$ python3 -q
>>> import numpy as np
>>> from numpy import linalg as LA
>>> np.set_printoptions(suppress=True, linewidth=160)
>>> X = np.loadtxt("m.csv", delimiter=",")
>>> X
array([[ 19., -20., -24.],
       [-20.,  28.,  30.],
       [-24.,  30.,  39.]])
>>> np.einsum("ii->", X)
np.float64(86.0)
>>> np.einsum("ij,ji->", X, X)
np.float64(6418.0)
>>> round(float(LA.det(X[::-1])), 2)
-720.0
>>> J = np.load("x.npy")
>>> J
array([[-1.,  1.,  1.,  1.,  1.],
       [ 1., -1.,  1.,  1.,  1.],
       [ 1.,  1., -1.,  1.,  1.],
       [ 1.,  1.,  1., -1.,  1.],
       [ 1.,  1.,  1.,  1., -1.]])
>>> np.round(LA.norm(J) ** 2 / LA.norm(J, 2) ** 2, 2)
np.float64(2.78)
>>> np.round(LA.norm(J[2], 1), 2), round(LA.norm(J[2], np.inf), 2)
(np.float64(5.0), np.float64(1.0))
>>> np.round(LA.norm(J, axis=0), 2)
array([2.24, 2.24, 2.24, 2.24, 2.24])
>>> LA.norm(J, axis=1).argmax()
np.int64(0)
>>> round(LA.norm(J[2] - J[1]), 2)
np.float64(2.83)
>>> arr = np.load("arr.npy")
>>> print(arr)
[[-2.9 -3.   4.  -1.  -5.  -3. ]
 [-2.   2.1 -2.   1.   4.   0. ]
 [-4.  -3.   2.1 -2.  -1.  -2. ]
 [ 2.  -3.   1.  -0.9  2.   4. ]
 [ 3.   1.   3.   5.  -2.9 -4. ]
 [-3.  -3.   4.  -1.  -5.  -2.9]]
>>> [round(float(x), 2) for x in LA.svd(arr, compute_uv=False)[:3]]
[13.66, 8.63, 6.07]
>>> LA.matrix_rank(arr, rtol=0.1)
np.int64(4)
>>> print(np.allclose(arr, arr.T))
False
>>> print((arr + arr.T) / 2)
[[-2.9 -2.5  0.   0.5 -1.  -3. ]
 [-2.5  2.1 -2.5 -1.   2.5 -1.5]
 [ 0.  -2.5  2.1 -0.5  1.   1. ]
 [ 0.5 -1.  -0.5 -0.9  3.5  1.5]
 [-1.   2.5  1.   3.5 -2.9 -4.5]
 [-3.  -1.5  1.   1.5 -4.5 -2.9]]
>>> np.round(np.trace(arr), 2)
np.float64(-5.4)
>>> print(round(LA.det(arr), 2))
-25.27
